In [1]: import numpy as np

In [2]: np.set_printoptions(precision=2, suppress=True, linewidth=200)

In [3]: arr = np.diag(np.array([0, 0, 4, 0])) + -3 * np.eye(4, k=1) + -3 * np.eye(4, k=-1)

In [4]: arr
Out[4]: 
array([[ 0., -3.,  0.,  0.],
       [-3.,  0., -3.,  0.],
       [ 0., -3.,  4., -3.],
       [ 0.,  0., -3.,  0.]])

In [5]: round(np.linalg.eigvalsh(arr).min(), 2)
Out[5]: np.float64(-3.91)

In [6]: [round(float(np.linalg.det(arr[:i, :i])), 2) + 0 for i in range(1, 5)]
Out[6]: [0.0, -9.0, -36.0, 81.0]

In [7]: f, g = arr[0], arr[3]

In [8]: f @ g
Out[8]: np.float64(0.0)

In [9]: pr = (f @ g) / (f @ f) * f

In [10]: np.outer(f, g)
Out[10]: 
array([[ 0.,  0., -0.,  0.],
       [-0., -0.,  9., -0.],
       [ 0.,  0., -0.,  0.],
       [ 0.,  0., -0.,  0.]])

In [11]: pr
Out[11]: array([ 0., -0.,  0.,  0.])

In [12]: np.round(np.linalg.norm(f + g) ** 2 + np.linalg.norm(f - g) ** 2, 2)
Out[12]: np.float64(36.0)

In [13]: np.sort(np.abs(np.linalg.eigvals(arr)))
Out[13]: array([1.3 , 2.3 , 3.91, 6.91])

In [14]: np.linalg.matrix_power(arr, 4)
Out[14]: 
array([[ 162., -108.,  387., -108.],
       [-108.,  549., -732.,  387.],
       [ 387., -732., 1525., -624.],
       [-108.,  387., -624.,  306.]])

In [15]: np.round(np.linalg.det(arr), 2)
Out[15]: np.float64(81.0)

In [16]: np.round(np.abs(np.linalg.eigvals(arr)).max(), 2)
Out[16]: np.float64(6.91)

In [17]: np.linalg.determinant(arr)
AttributeError: module 'numpy.linalg' has no attribute 'determinant'


In [18]: np.allclose(arr, arr.T)
Out[18]: True

In [19]: arr @ arr
Out[19]: 
array([[  9.,   0.,   9.,   0.],
       [  0.,  18., -12.,   9.],
       [  9., -12.,  34., -12.],
       [  0.,   9., -12.,   9.]])
